% python3 -q
>>> import numpy as np
>>> np.set_printoptions(suppress=True, linewidth=140)
>>> tidy = lambda a: np.round(a, 2) + 0
>>> M = np.diag(np.array([1, 3, 6, 1, 4, 3])) + 3 * np.eye(6, k=1) + 3 * np.eye(6, k=-1)
>>> M
array([[1., 3., 0., 0., 0., 0.],
       [3., 3., 3., 0., 0., 0.],
       [0., 3., 6., 3., 0., 0.],
       [0., 0., 3., 1., 3., 0.],
       [0., 0., 0., 3., 4., 3.],
       [0., 0., 0., 0., 3., 3.]])
>>> # symmetric, so the eigenvalues are real
>>> def softmax(z):
...     e = np.exp(z - z.max(axis=-1, keepdims=True))
...     return e / e.sum(axis=-1, keepdims=True)
... 
>>> tidy(softmax(10 * M[3]))
array([0. , 0. , 0.5, 0. , 0.5, 0. ])
>>> tidy(softmax(M).sum(axis=1))
array([1., 1., 1., 1., 1., 1.])
>>> print(tidy(softmax(M[3])))
[0.02 0.02 0.44 0.06 0.44 0.02]
>>> scores = M @ M.T / np.sqrt(6)
>>> tidy(softmax(scores + np.triu(np.full(scores.shape, -np.inf), 1)))
array([[1.  , 0.  , 0.  , 0.  , 0.  , 0.  ],
       [0.  , 1.  , 0.  , 0.  , 0.  , 0.  ],
       [0.  , 0.  , 1.  , 0.  , 0.  , 0.  ],
       [0.  , 0.01, 0.69, 0.3 , 0.  , 0.  ],
       [0.  , 0.  , 0.  , 0.  , 1.  , 0.  ],
       [0.  , 0.  , 0.  , 0.01, 0.77, 0.23]])
>>> tidy(softmax(scores)[3] @ M)
array([0.01, 1.96, 4.76, 2.4 , 1.1 , 0.18])
>>> tidy(softmax(scores))
array([[0.25, 0.57, 0.17, 0.  , 0.  , 0.  ],
       [0.  , 0.5 , 0.5 , 0.  , 0.  , 0.  ],
       [0.  , 0.  , 1.  , 0.  , 0.  , 0.  ],
       [0.  , 0.  , 0.65, 0.29, 0.06, 0.  ],
       [0.  , 0.  , 0.  , 0.  , 0.99, 0.  ],
       [0.  , 0.  , 0.  , 0.01, 0.77, 0.23]])
>>> mat = np.diag(20 * np.array([1, 0, -2, 1, 0, 1, 1, 0, 0])) + np.array([[3, 4, -5, 0, -1, -2, 1, -2, 4],
...     [-4, 1, 4, -5, -4, 4, 0, 4, -4],
...     [-1, -2, 4, -1, -2, -1, 3, 0, 3],
...     [-5, 0, -5, 4, -1, -5, 1, -4, 2],
...     [-4, -1, 3, -4, -5, -3, 4, 1, 0],
...     [0, -2, -4, 2, -4, 0, 1, 2, -1],
...     [0, -5, 2, -3, -4, 4, -4, -2, 1],
...     [-2, -3, -3, 1, 2, -5, -1, 4, -3],
...     [3, 4, -4, 1, -1, 2, -2, -4, -1]])
>>> mat
array([[ 23,   4,  -5,   0,  -1,  -2,   1,  -2,   4],
       [ -4,   1,   4,  -5,  -4,   4,   0,   4,  -4],
       [ -1,  -2, -36,  -1,  -2,  -1,   3,   0,   3],
       [ -5,   0,  -5,  24,  -1,  -5,   1,  -4,   2],
       [ -4,  -1,   3,  -4,  -5,  -3,   4,   1,   0],
       [  0,  -2,  -4,   2,  -4,  20,   1,   2,  -1],
       [  0,  -5,   2,  -3,  -4,   4,  16,  -2,   1],
       [ -2,  -3,  -3,   1,   2,  -5,  -1,   4,  -3],
       [  3,   4,  -4,   1,  -1,   2,  -2,  -4,  -1]])
>>> x0 = np.array([2, 3, 2, 3, 2, 3, 0, 3, 2])
>>> rhs = mat @ x0
>>> coef, lr = np.zeros(9), 1 / np.linalg.norm(mat, 2) ** 2
>>> for i in range(300):
...     coef -= lr * mat.T @ (mat @ coef - rhs)
...     if i % 50 == 0: print(i, round(np.linalg.norm(mat @ coef - rhs), 2))
... 
0 71.78
50 6.33
100 5.37
150 4.92
200 4.6
250 4.35
>>> tidy(np.linalg.cond(mat))
np.float64(32.9)
>>> J = np.loadtxt("sample11.csv", delimiter=",")
>>> J
array([[0., 1., 1., 1., 0., 1., 0., 0., 0., 1., 0.],
       [1., 0., 0., 1., 0., 0., 0., 0., 0., 0., 0.],
       [1., 0., 0., 1., 0., 0., 0., 0., 0., 1., 0.],
       [1., 1., 1., 0., 0., 1., 0., 0., 0., 1., 0.],
       [0., 0., 0., 0., 0., 0., 0., 1., 0., 0., 1.],
       [1., 0., 0., 1., 0., 0., 0., 0., 0., 1., 0.],
       [0., 0., 0., 0., 0., 0., 0., 1., 1., 0., 1.],
       [0., 0., 0., 0., 1., 0., 1., 0., 1., 0., 1.],
       [0., 0., 0., 0., 0., 0., 1., 1., 0., 0., 1.],
       [1., 0., 1., 1., 0., 1., 0., 0., 0., 0., 0.],
       [0., 0., 0., 0., 1., 0., 1., 1., 1., 0., 0.]])
>>> # rows and columns are dependent
>>> Uu, sig, vt = np.linalg.svd(J)
>>> vecs = vt[:(sig > 1e-8).sum()]
>>> rng = np.random.default_rng(916)
>>> x0 = J[7] + 4 * J[5] + rng.integers(2) * np.eye(11)[7]
>>> x0
array([4., 0., 0., 4., 1., 0., 1., 1., 1., 4., 1.])
>>> np.linalg.matrix_rank(np.vstack([J, x0]))
np.int64(10)
>>> print(tidy(vecs.T @ vecs))
[[1.  0.  0.  0.  0.  0.  0.  0.  0.  0.  0. ]
 [0.  1.  0.  0.  0.  0.  0.  0.  0.  0.  0. ]
 [0.  0.  0.5 0.  0.  0.5 0.  0.  0.  0.  0. ]
 [0.  0.  0.  1.  0.  0.  0.  0.  0.  0.  0. ]
 [0.  0.  0.  0.  1.  0.  0.  0.  0.  0.  0. ]
 [0.  0.  0.5 0.  0.  0.5 0.  0.  0.  0.  0. ]
 [0.  0.  0.  0.  0.  0.  1.  0.  0.  0.  0. ]
 [0.  0.  0.  0.  0.  0.  0.  1.  0.  0.  0. ]
 [0.  0.  0.  0.  0.  0.  0.  0.  1.  0.  0. ]
 [0.  0.  0.  0.  0.  0.  0.  0.  0.  1.  0. ]
 [0.  0.  0.  0.  0.  0.  0.  0.  0.  0.  1. ]]
>>> tidy(np.diag(vecs.T @ vecs))
array([1. , 1. , 0.5, 1. , 1. , 0.5, 1. , 1. , 1. , 1. , 1. ])
>>> np.allclose(vecs.T @ vecs @ x0, x0)
True
>>> tidy(np.linalg.norm(x0 - vecs.T @ vecs @ x0))
np.float64(0.0)
>>> arr = np.array([[1, -2, 4, -8],
...     [1, -1, 1, -1],
...     [1, 0, 0, 0],
...     [1, 1, 1, 1],
...     [1, 2, 4, 8]])
>>> x0 = np.array([-1, -2, 1, -3])
>>> rhs = arr @ x0
>>> tidy(np.linalg.pinv(arr) @ arr)
array([[1., 0., 0., 0.],
       [0., 1., 0., 0.],
       [0., 0., 1., 0.],
       [0., 0., 0., 1.]])
>>> tidy(np.linalg.lstsq(arr, rhs)[0])
array([-1., -2.,  1., -3.])
>>> print(rhs)
[ 31   5  -1  -5 -25]
>>> tidy(np.linalg.solve(arr.T @ arr, arr.T @ rhs))
array([-1., -2.,  1., -3.])
>>> rhs = rhs + 0.05 * rng.normal(size=5)
>>> tidy(rhs)
array([ 30.96,   5.02,  -1.04,  -4.97, -25.06])
>>> coef, *_ = np.linalg.lstsq(arr, rhs)
>>> tidy(np.linalg.norm(rhs - arr @ coef))
np.float64(0.06)
>>> tidy(coef)
array([-0.99, -1.99,  0.99, -3.  ])
>>> [round(float(np.linalg.norm(np.linalg.solve(arr.T @ arr + lam * np.eye(4), arr.T @ rhs))), 2) for lam in (0, 1, 10, 100)]
[3.87, 3.59, 3.23, 1.99]
>>> tidy(arr.T @ (rhs - arr @ coef))
array([0., 0., 0., 0.])
>>> gram = arr.T @ arr
>>> np.trace(gram), (arr ** 2).sum()
(np.int64(179), np.int64(179))
>>> gram
array([[  5,   0,  10,   0],
       [  0,  10,   0,  34],
       [ 10,   0,  34,   0],
       [  0,  34,   0, 130]])
>>> print(np.linalg.matrix_rank(gram))
4
>>> (arr @ arr.T).shape
(5, 5)
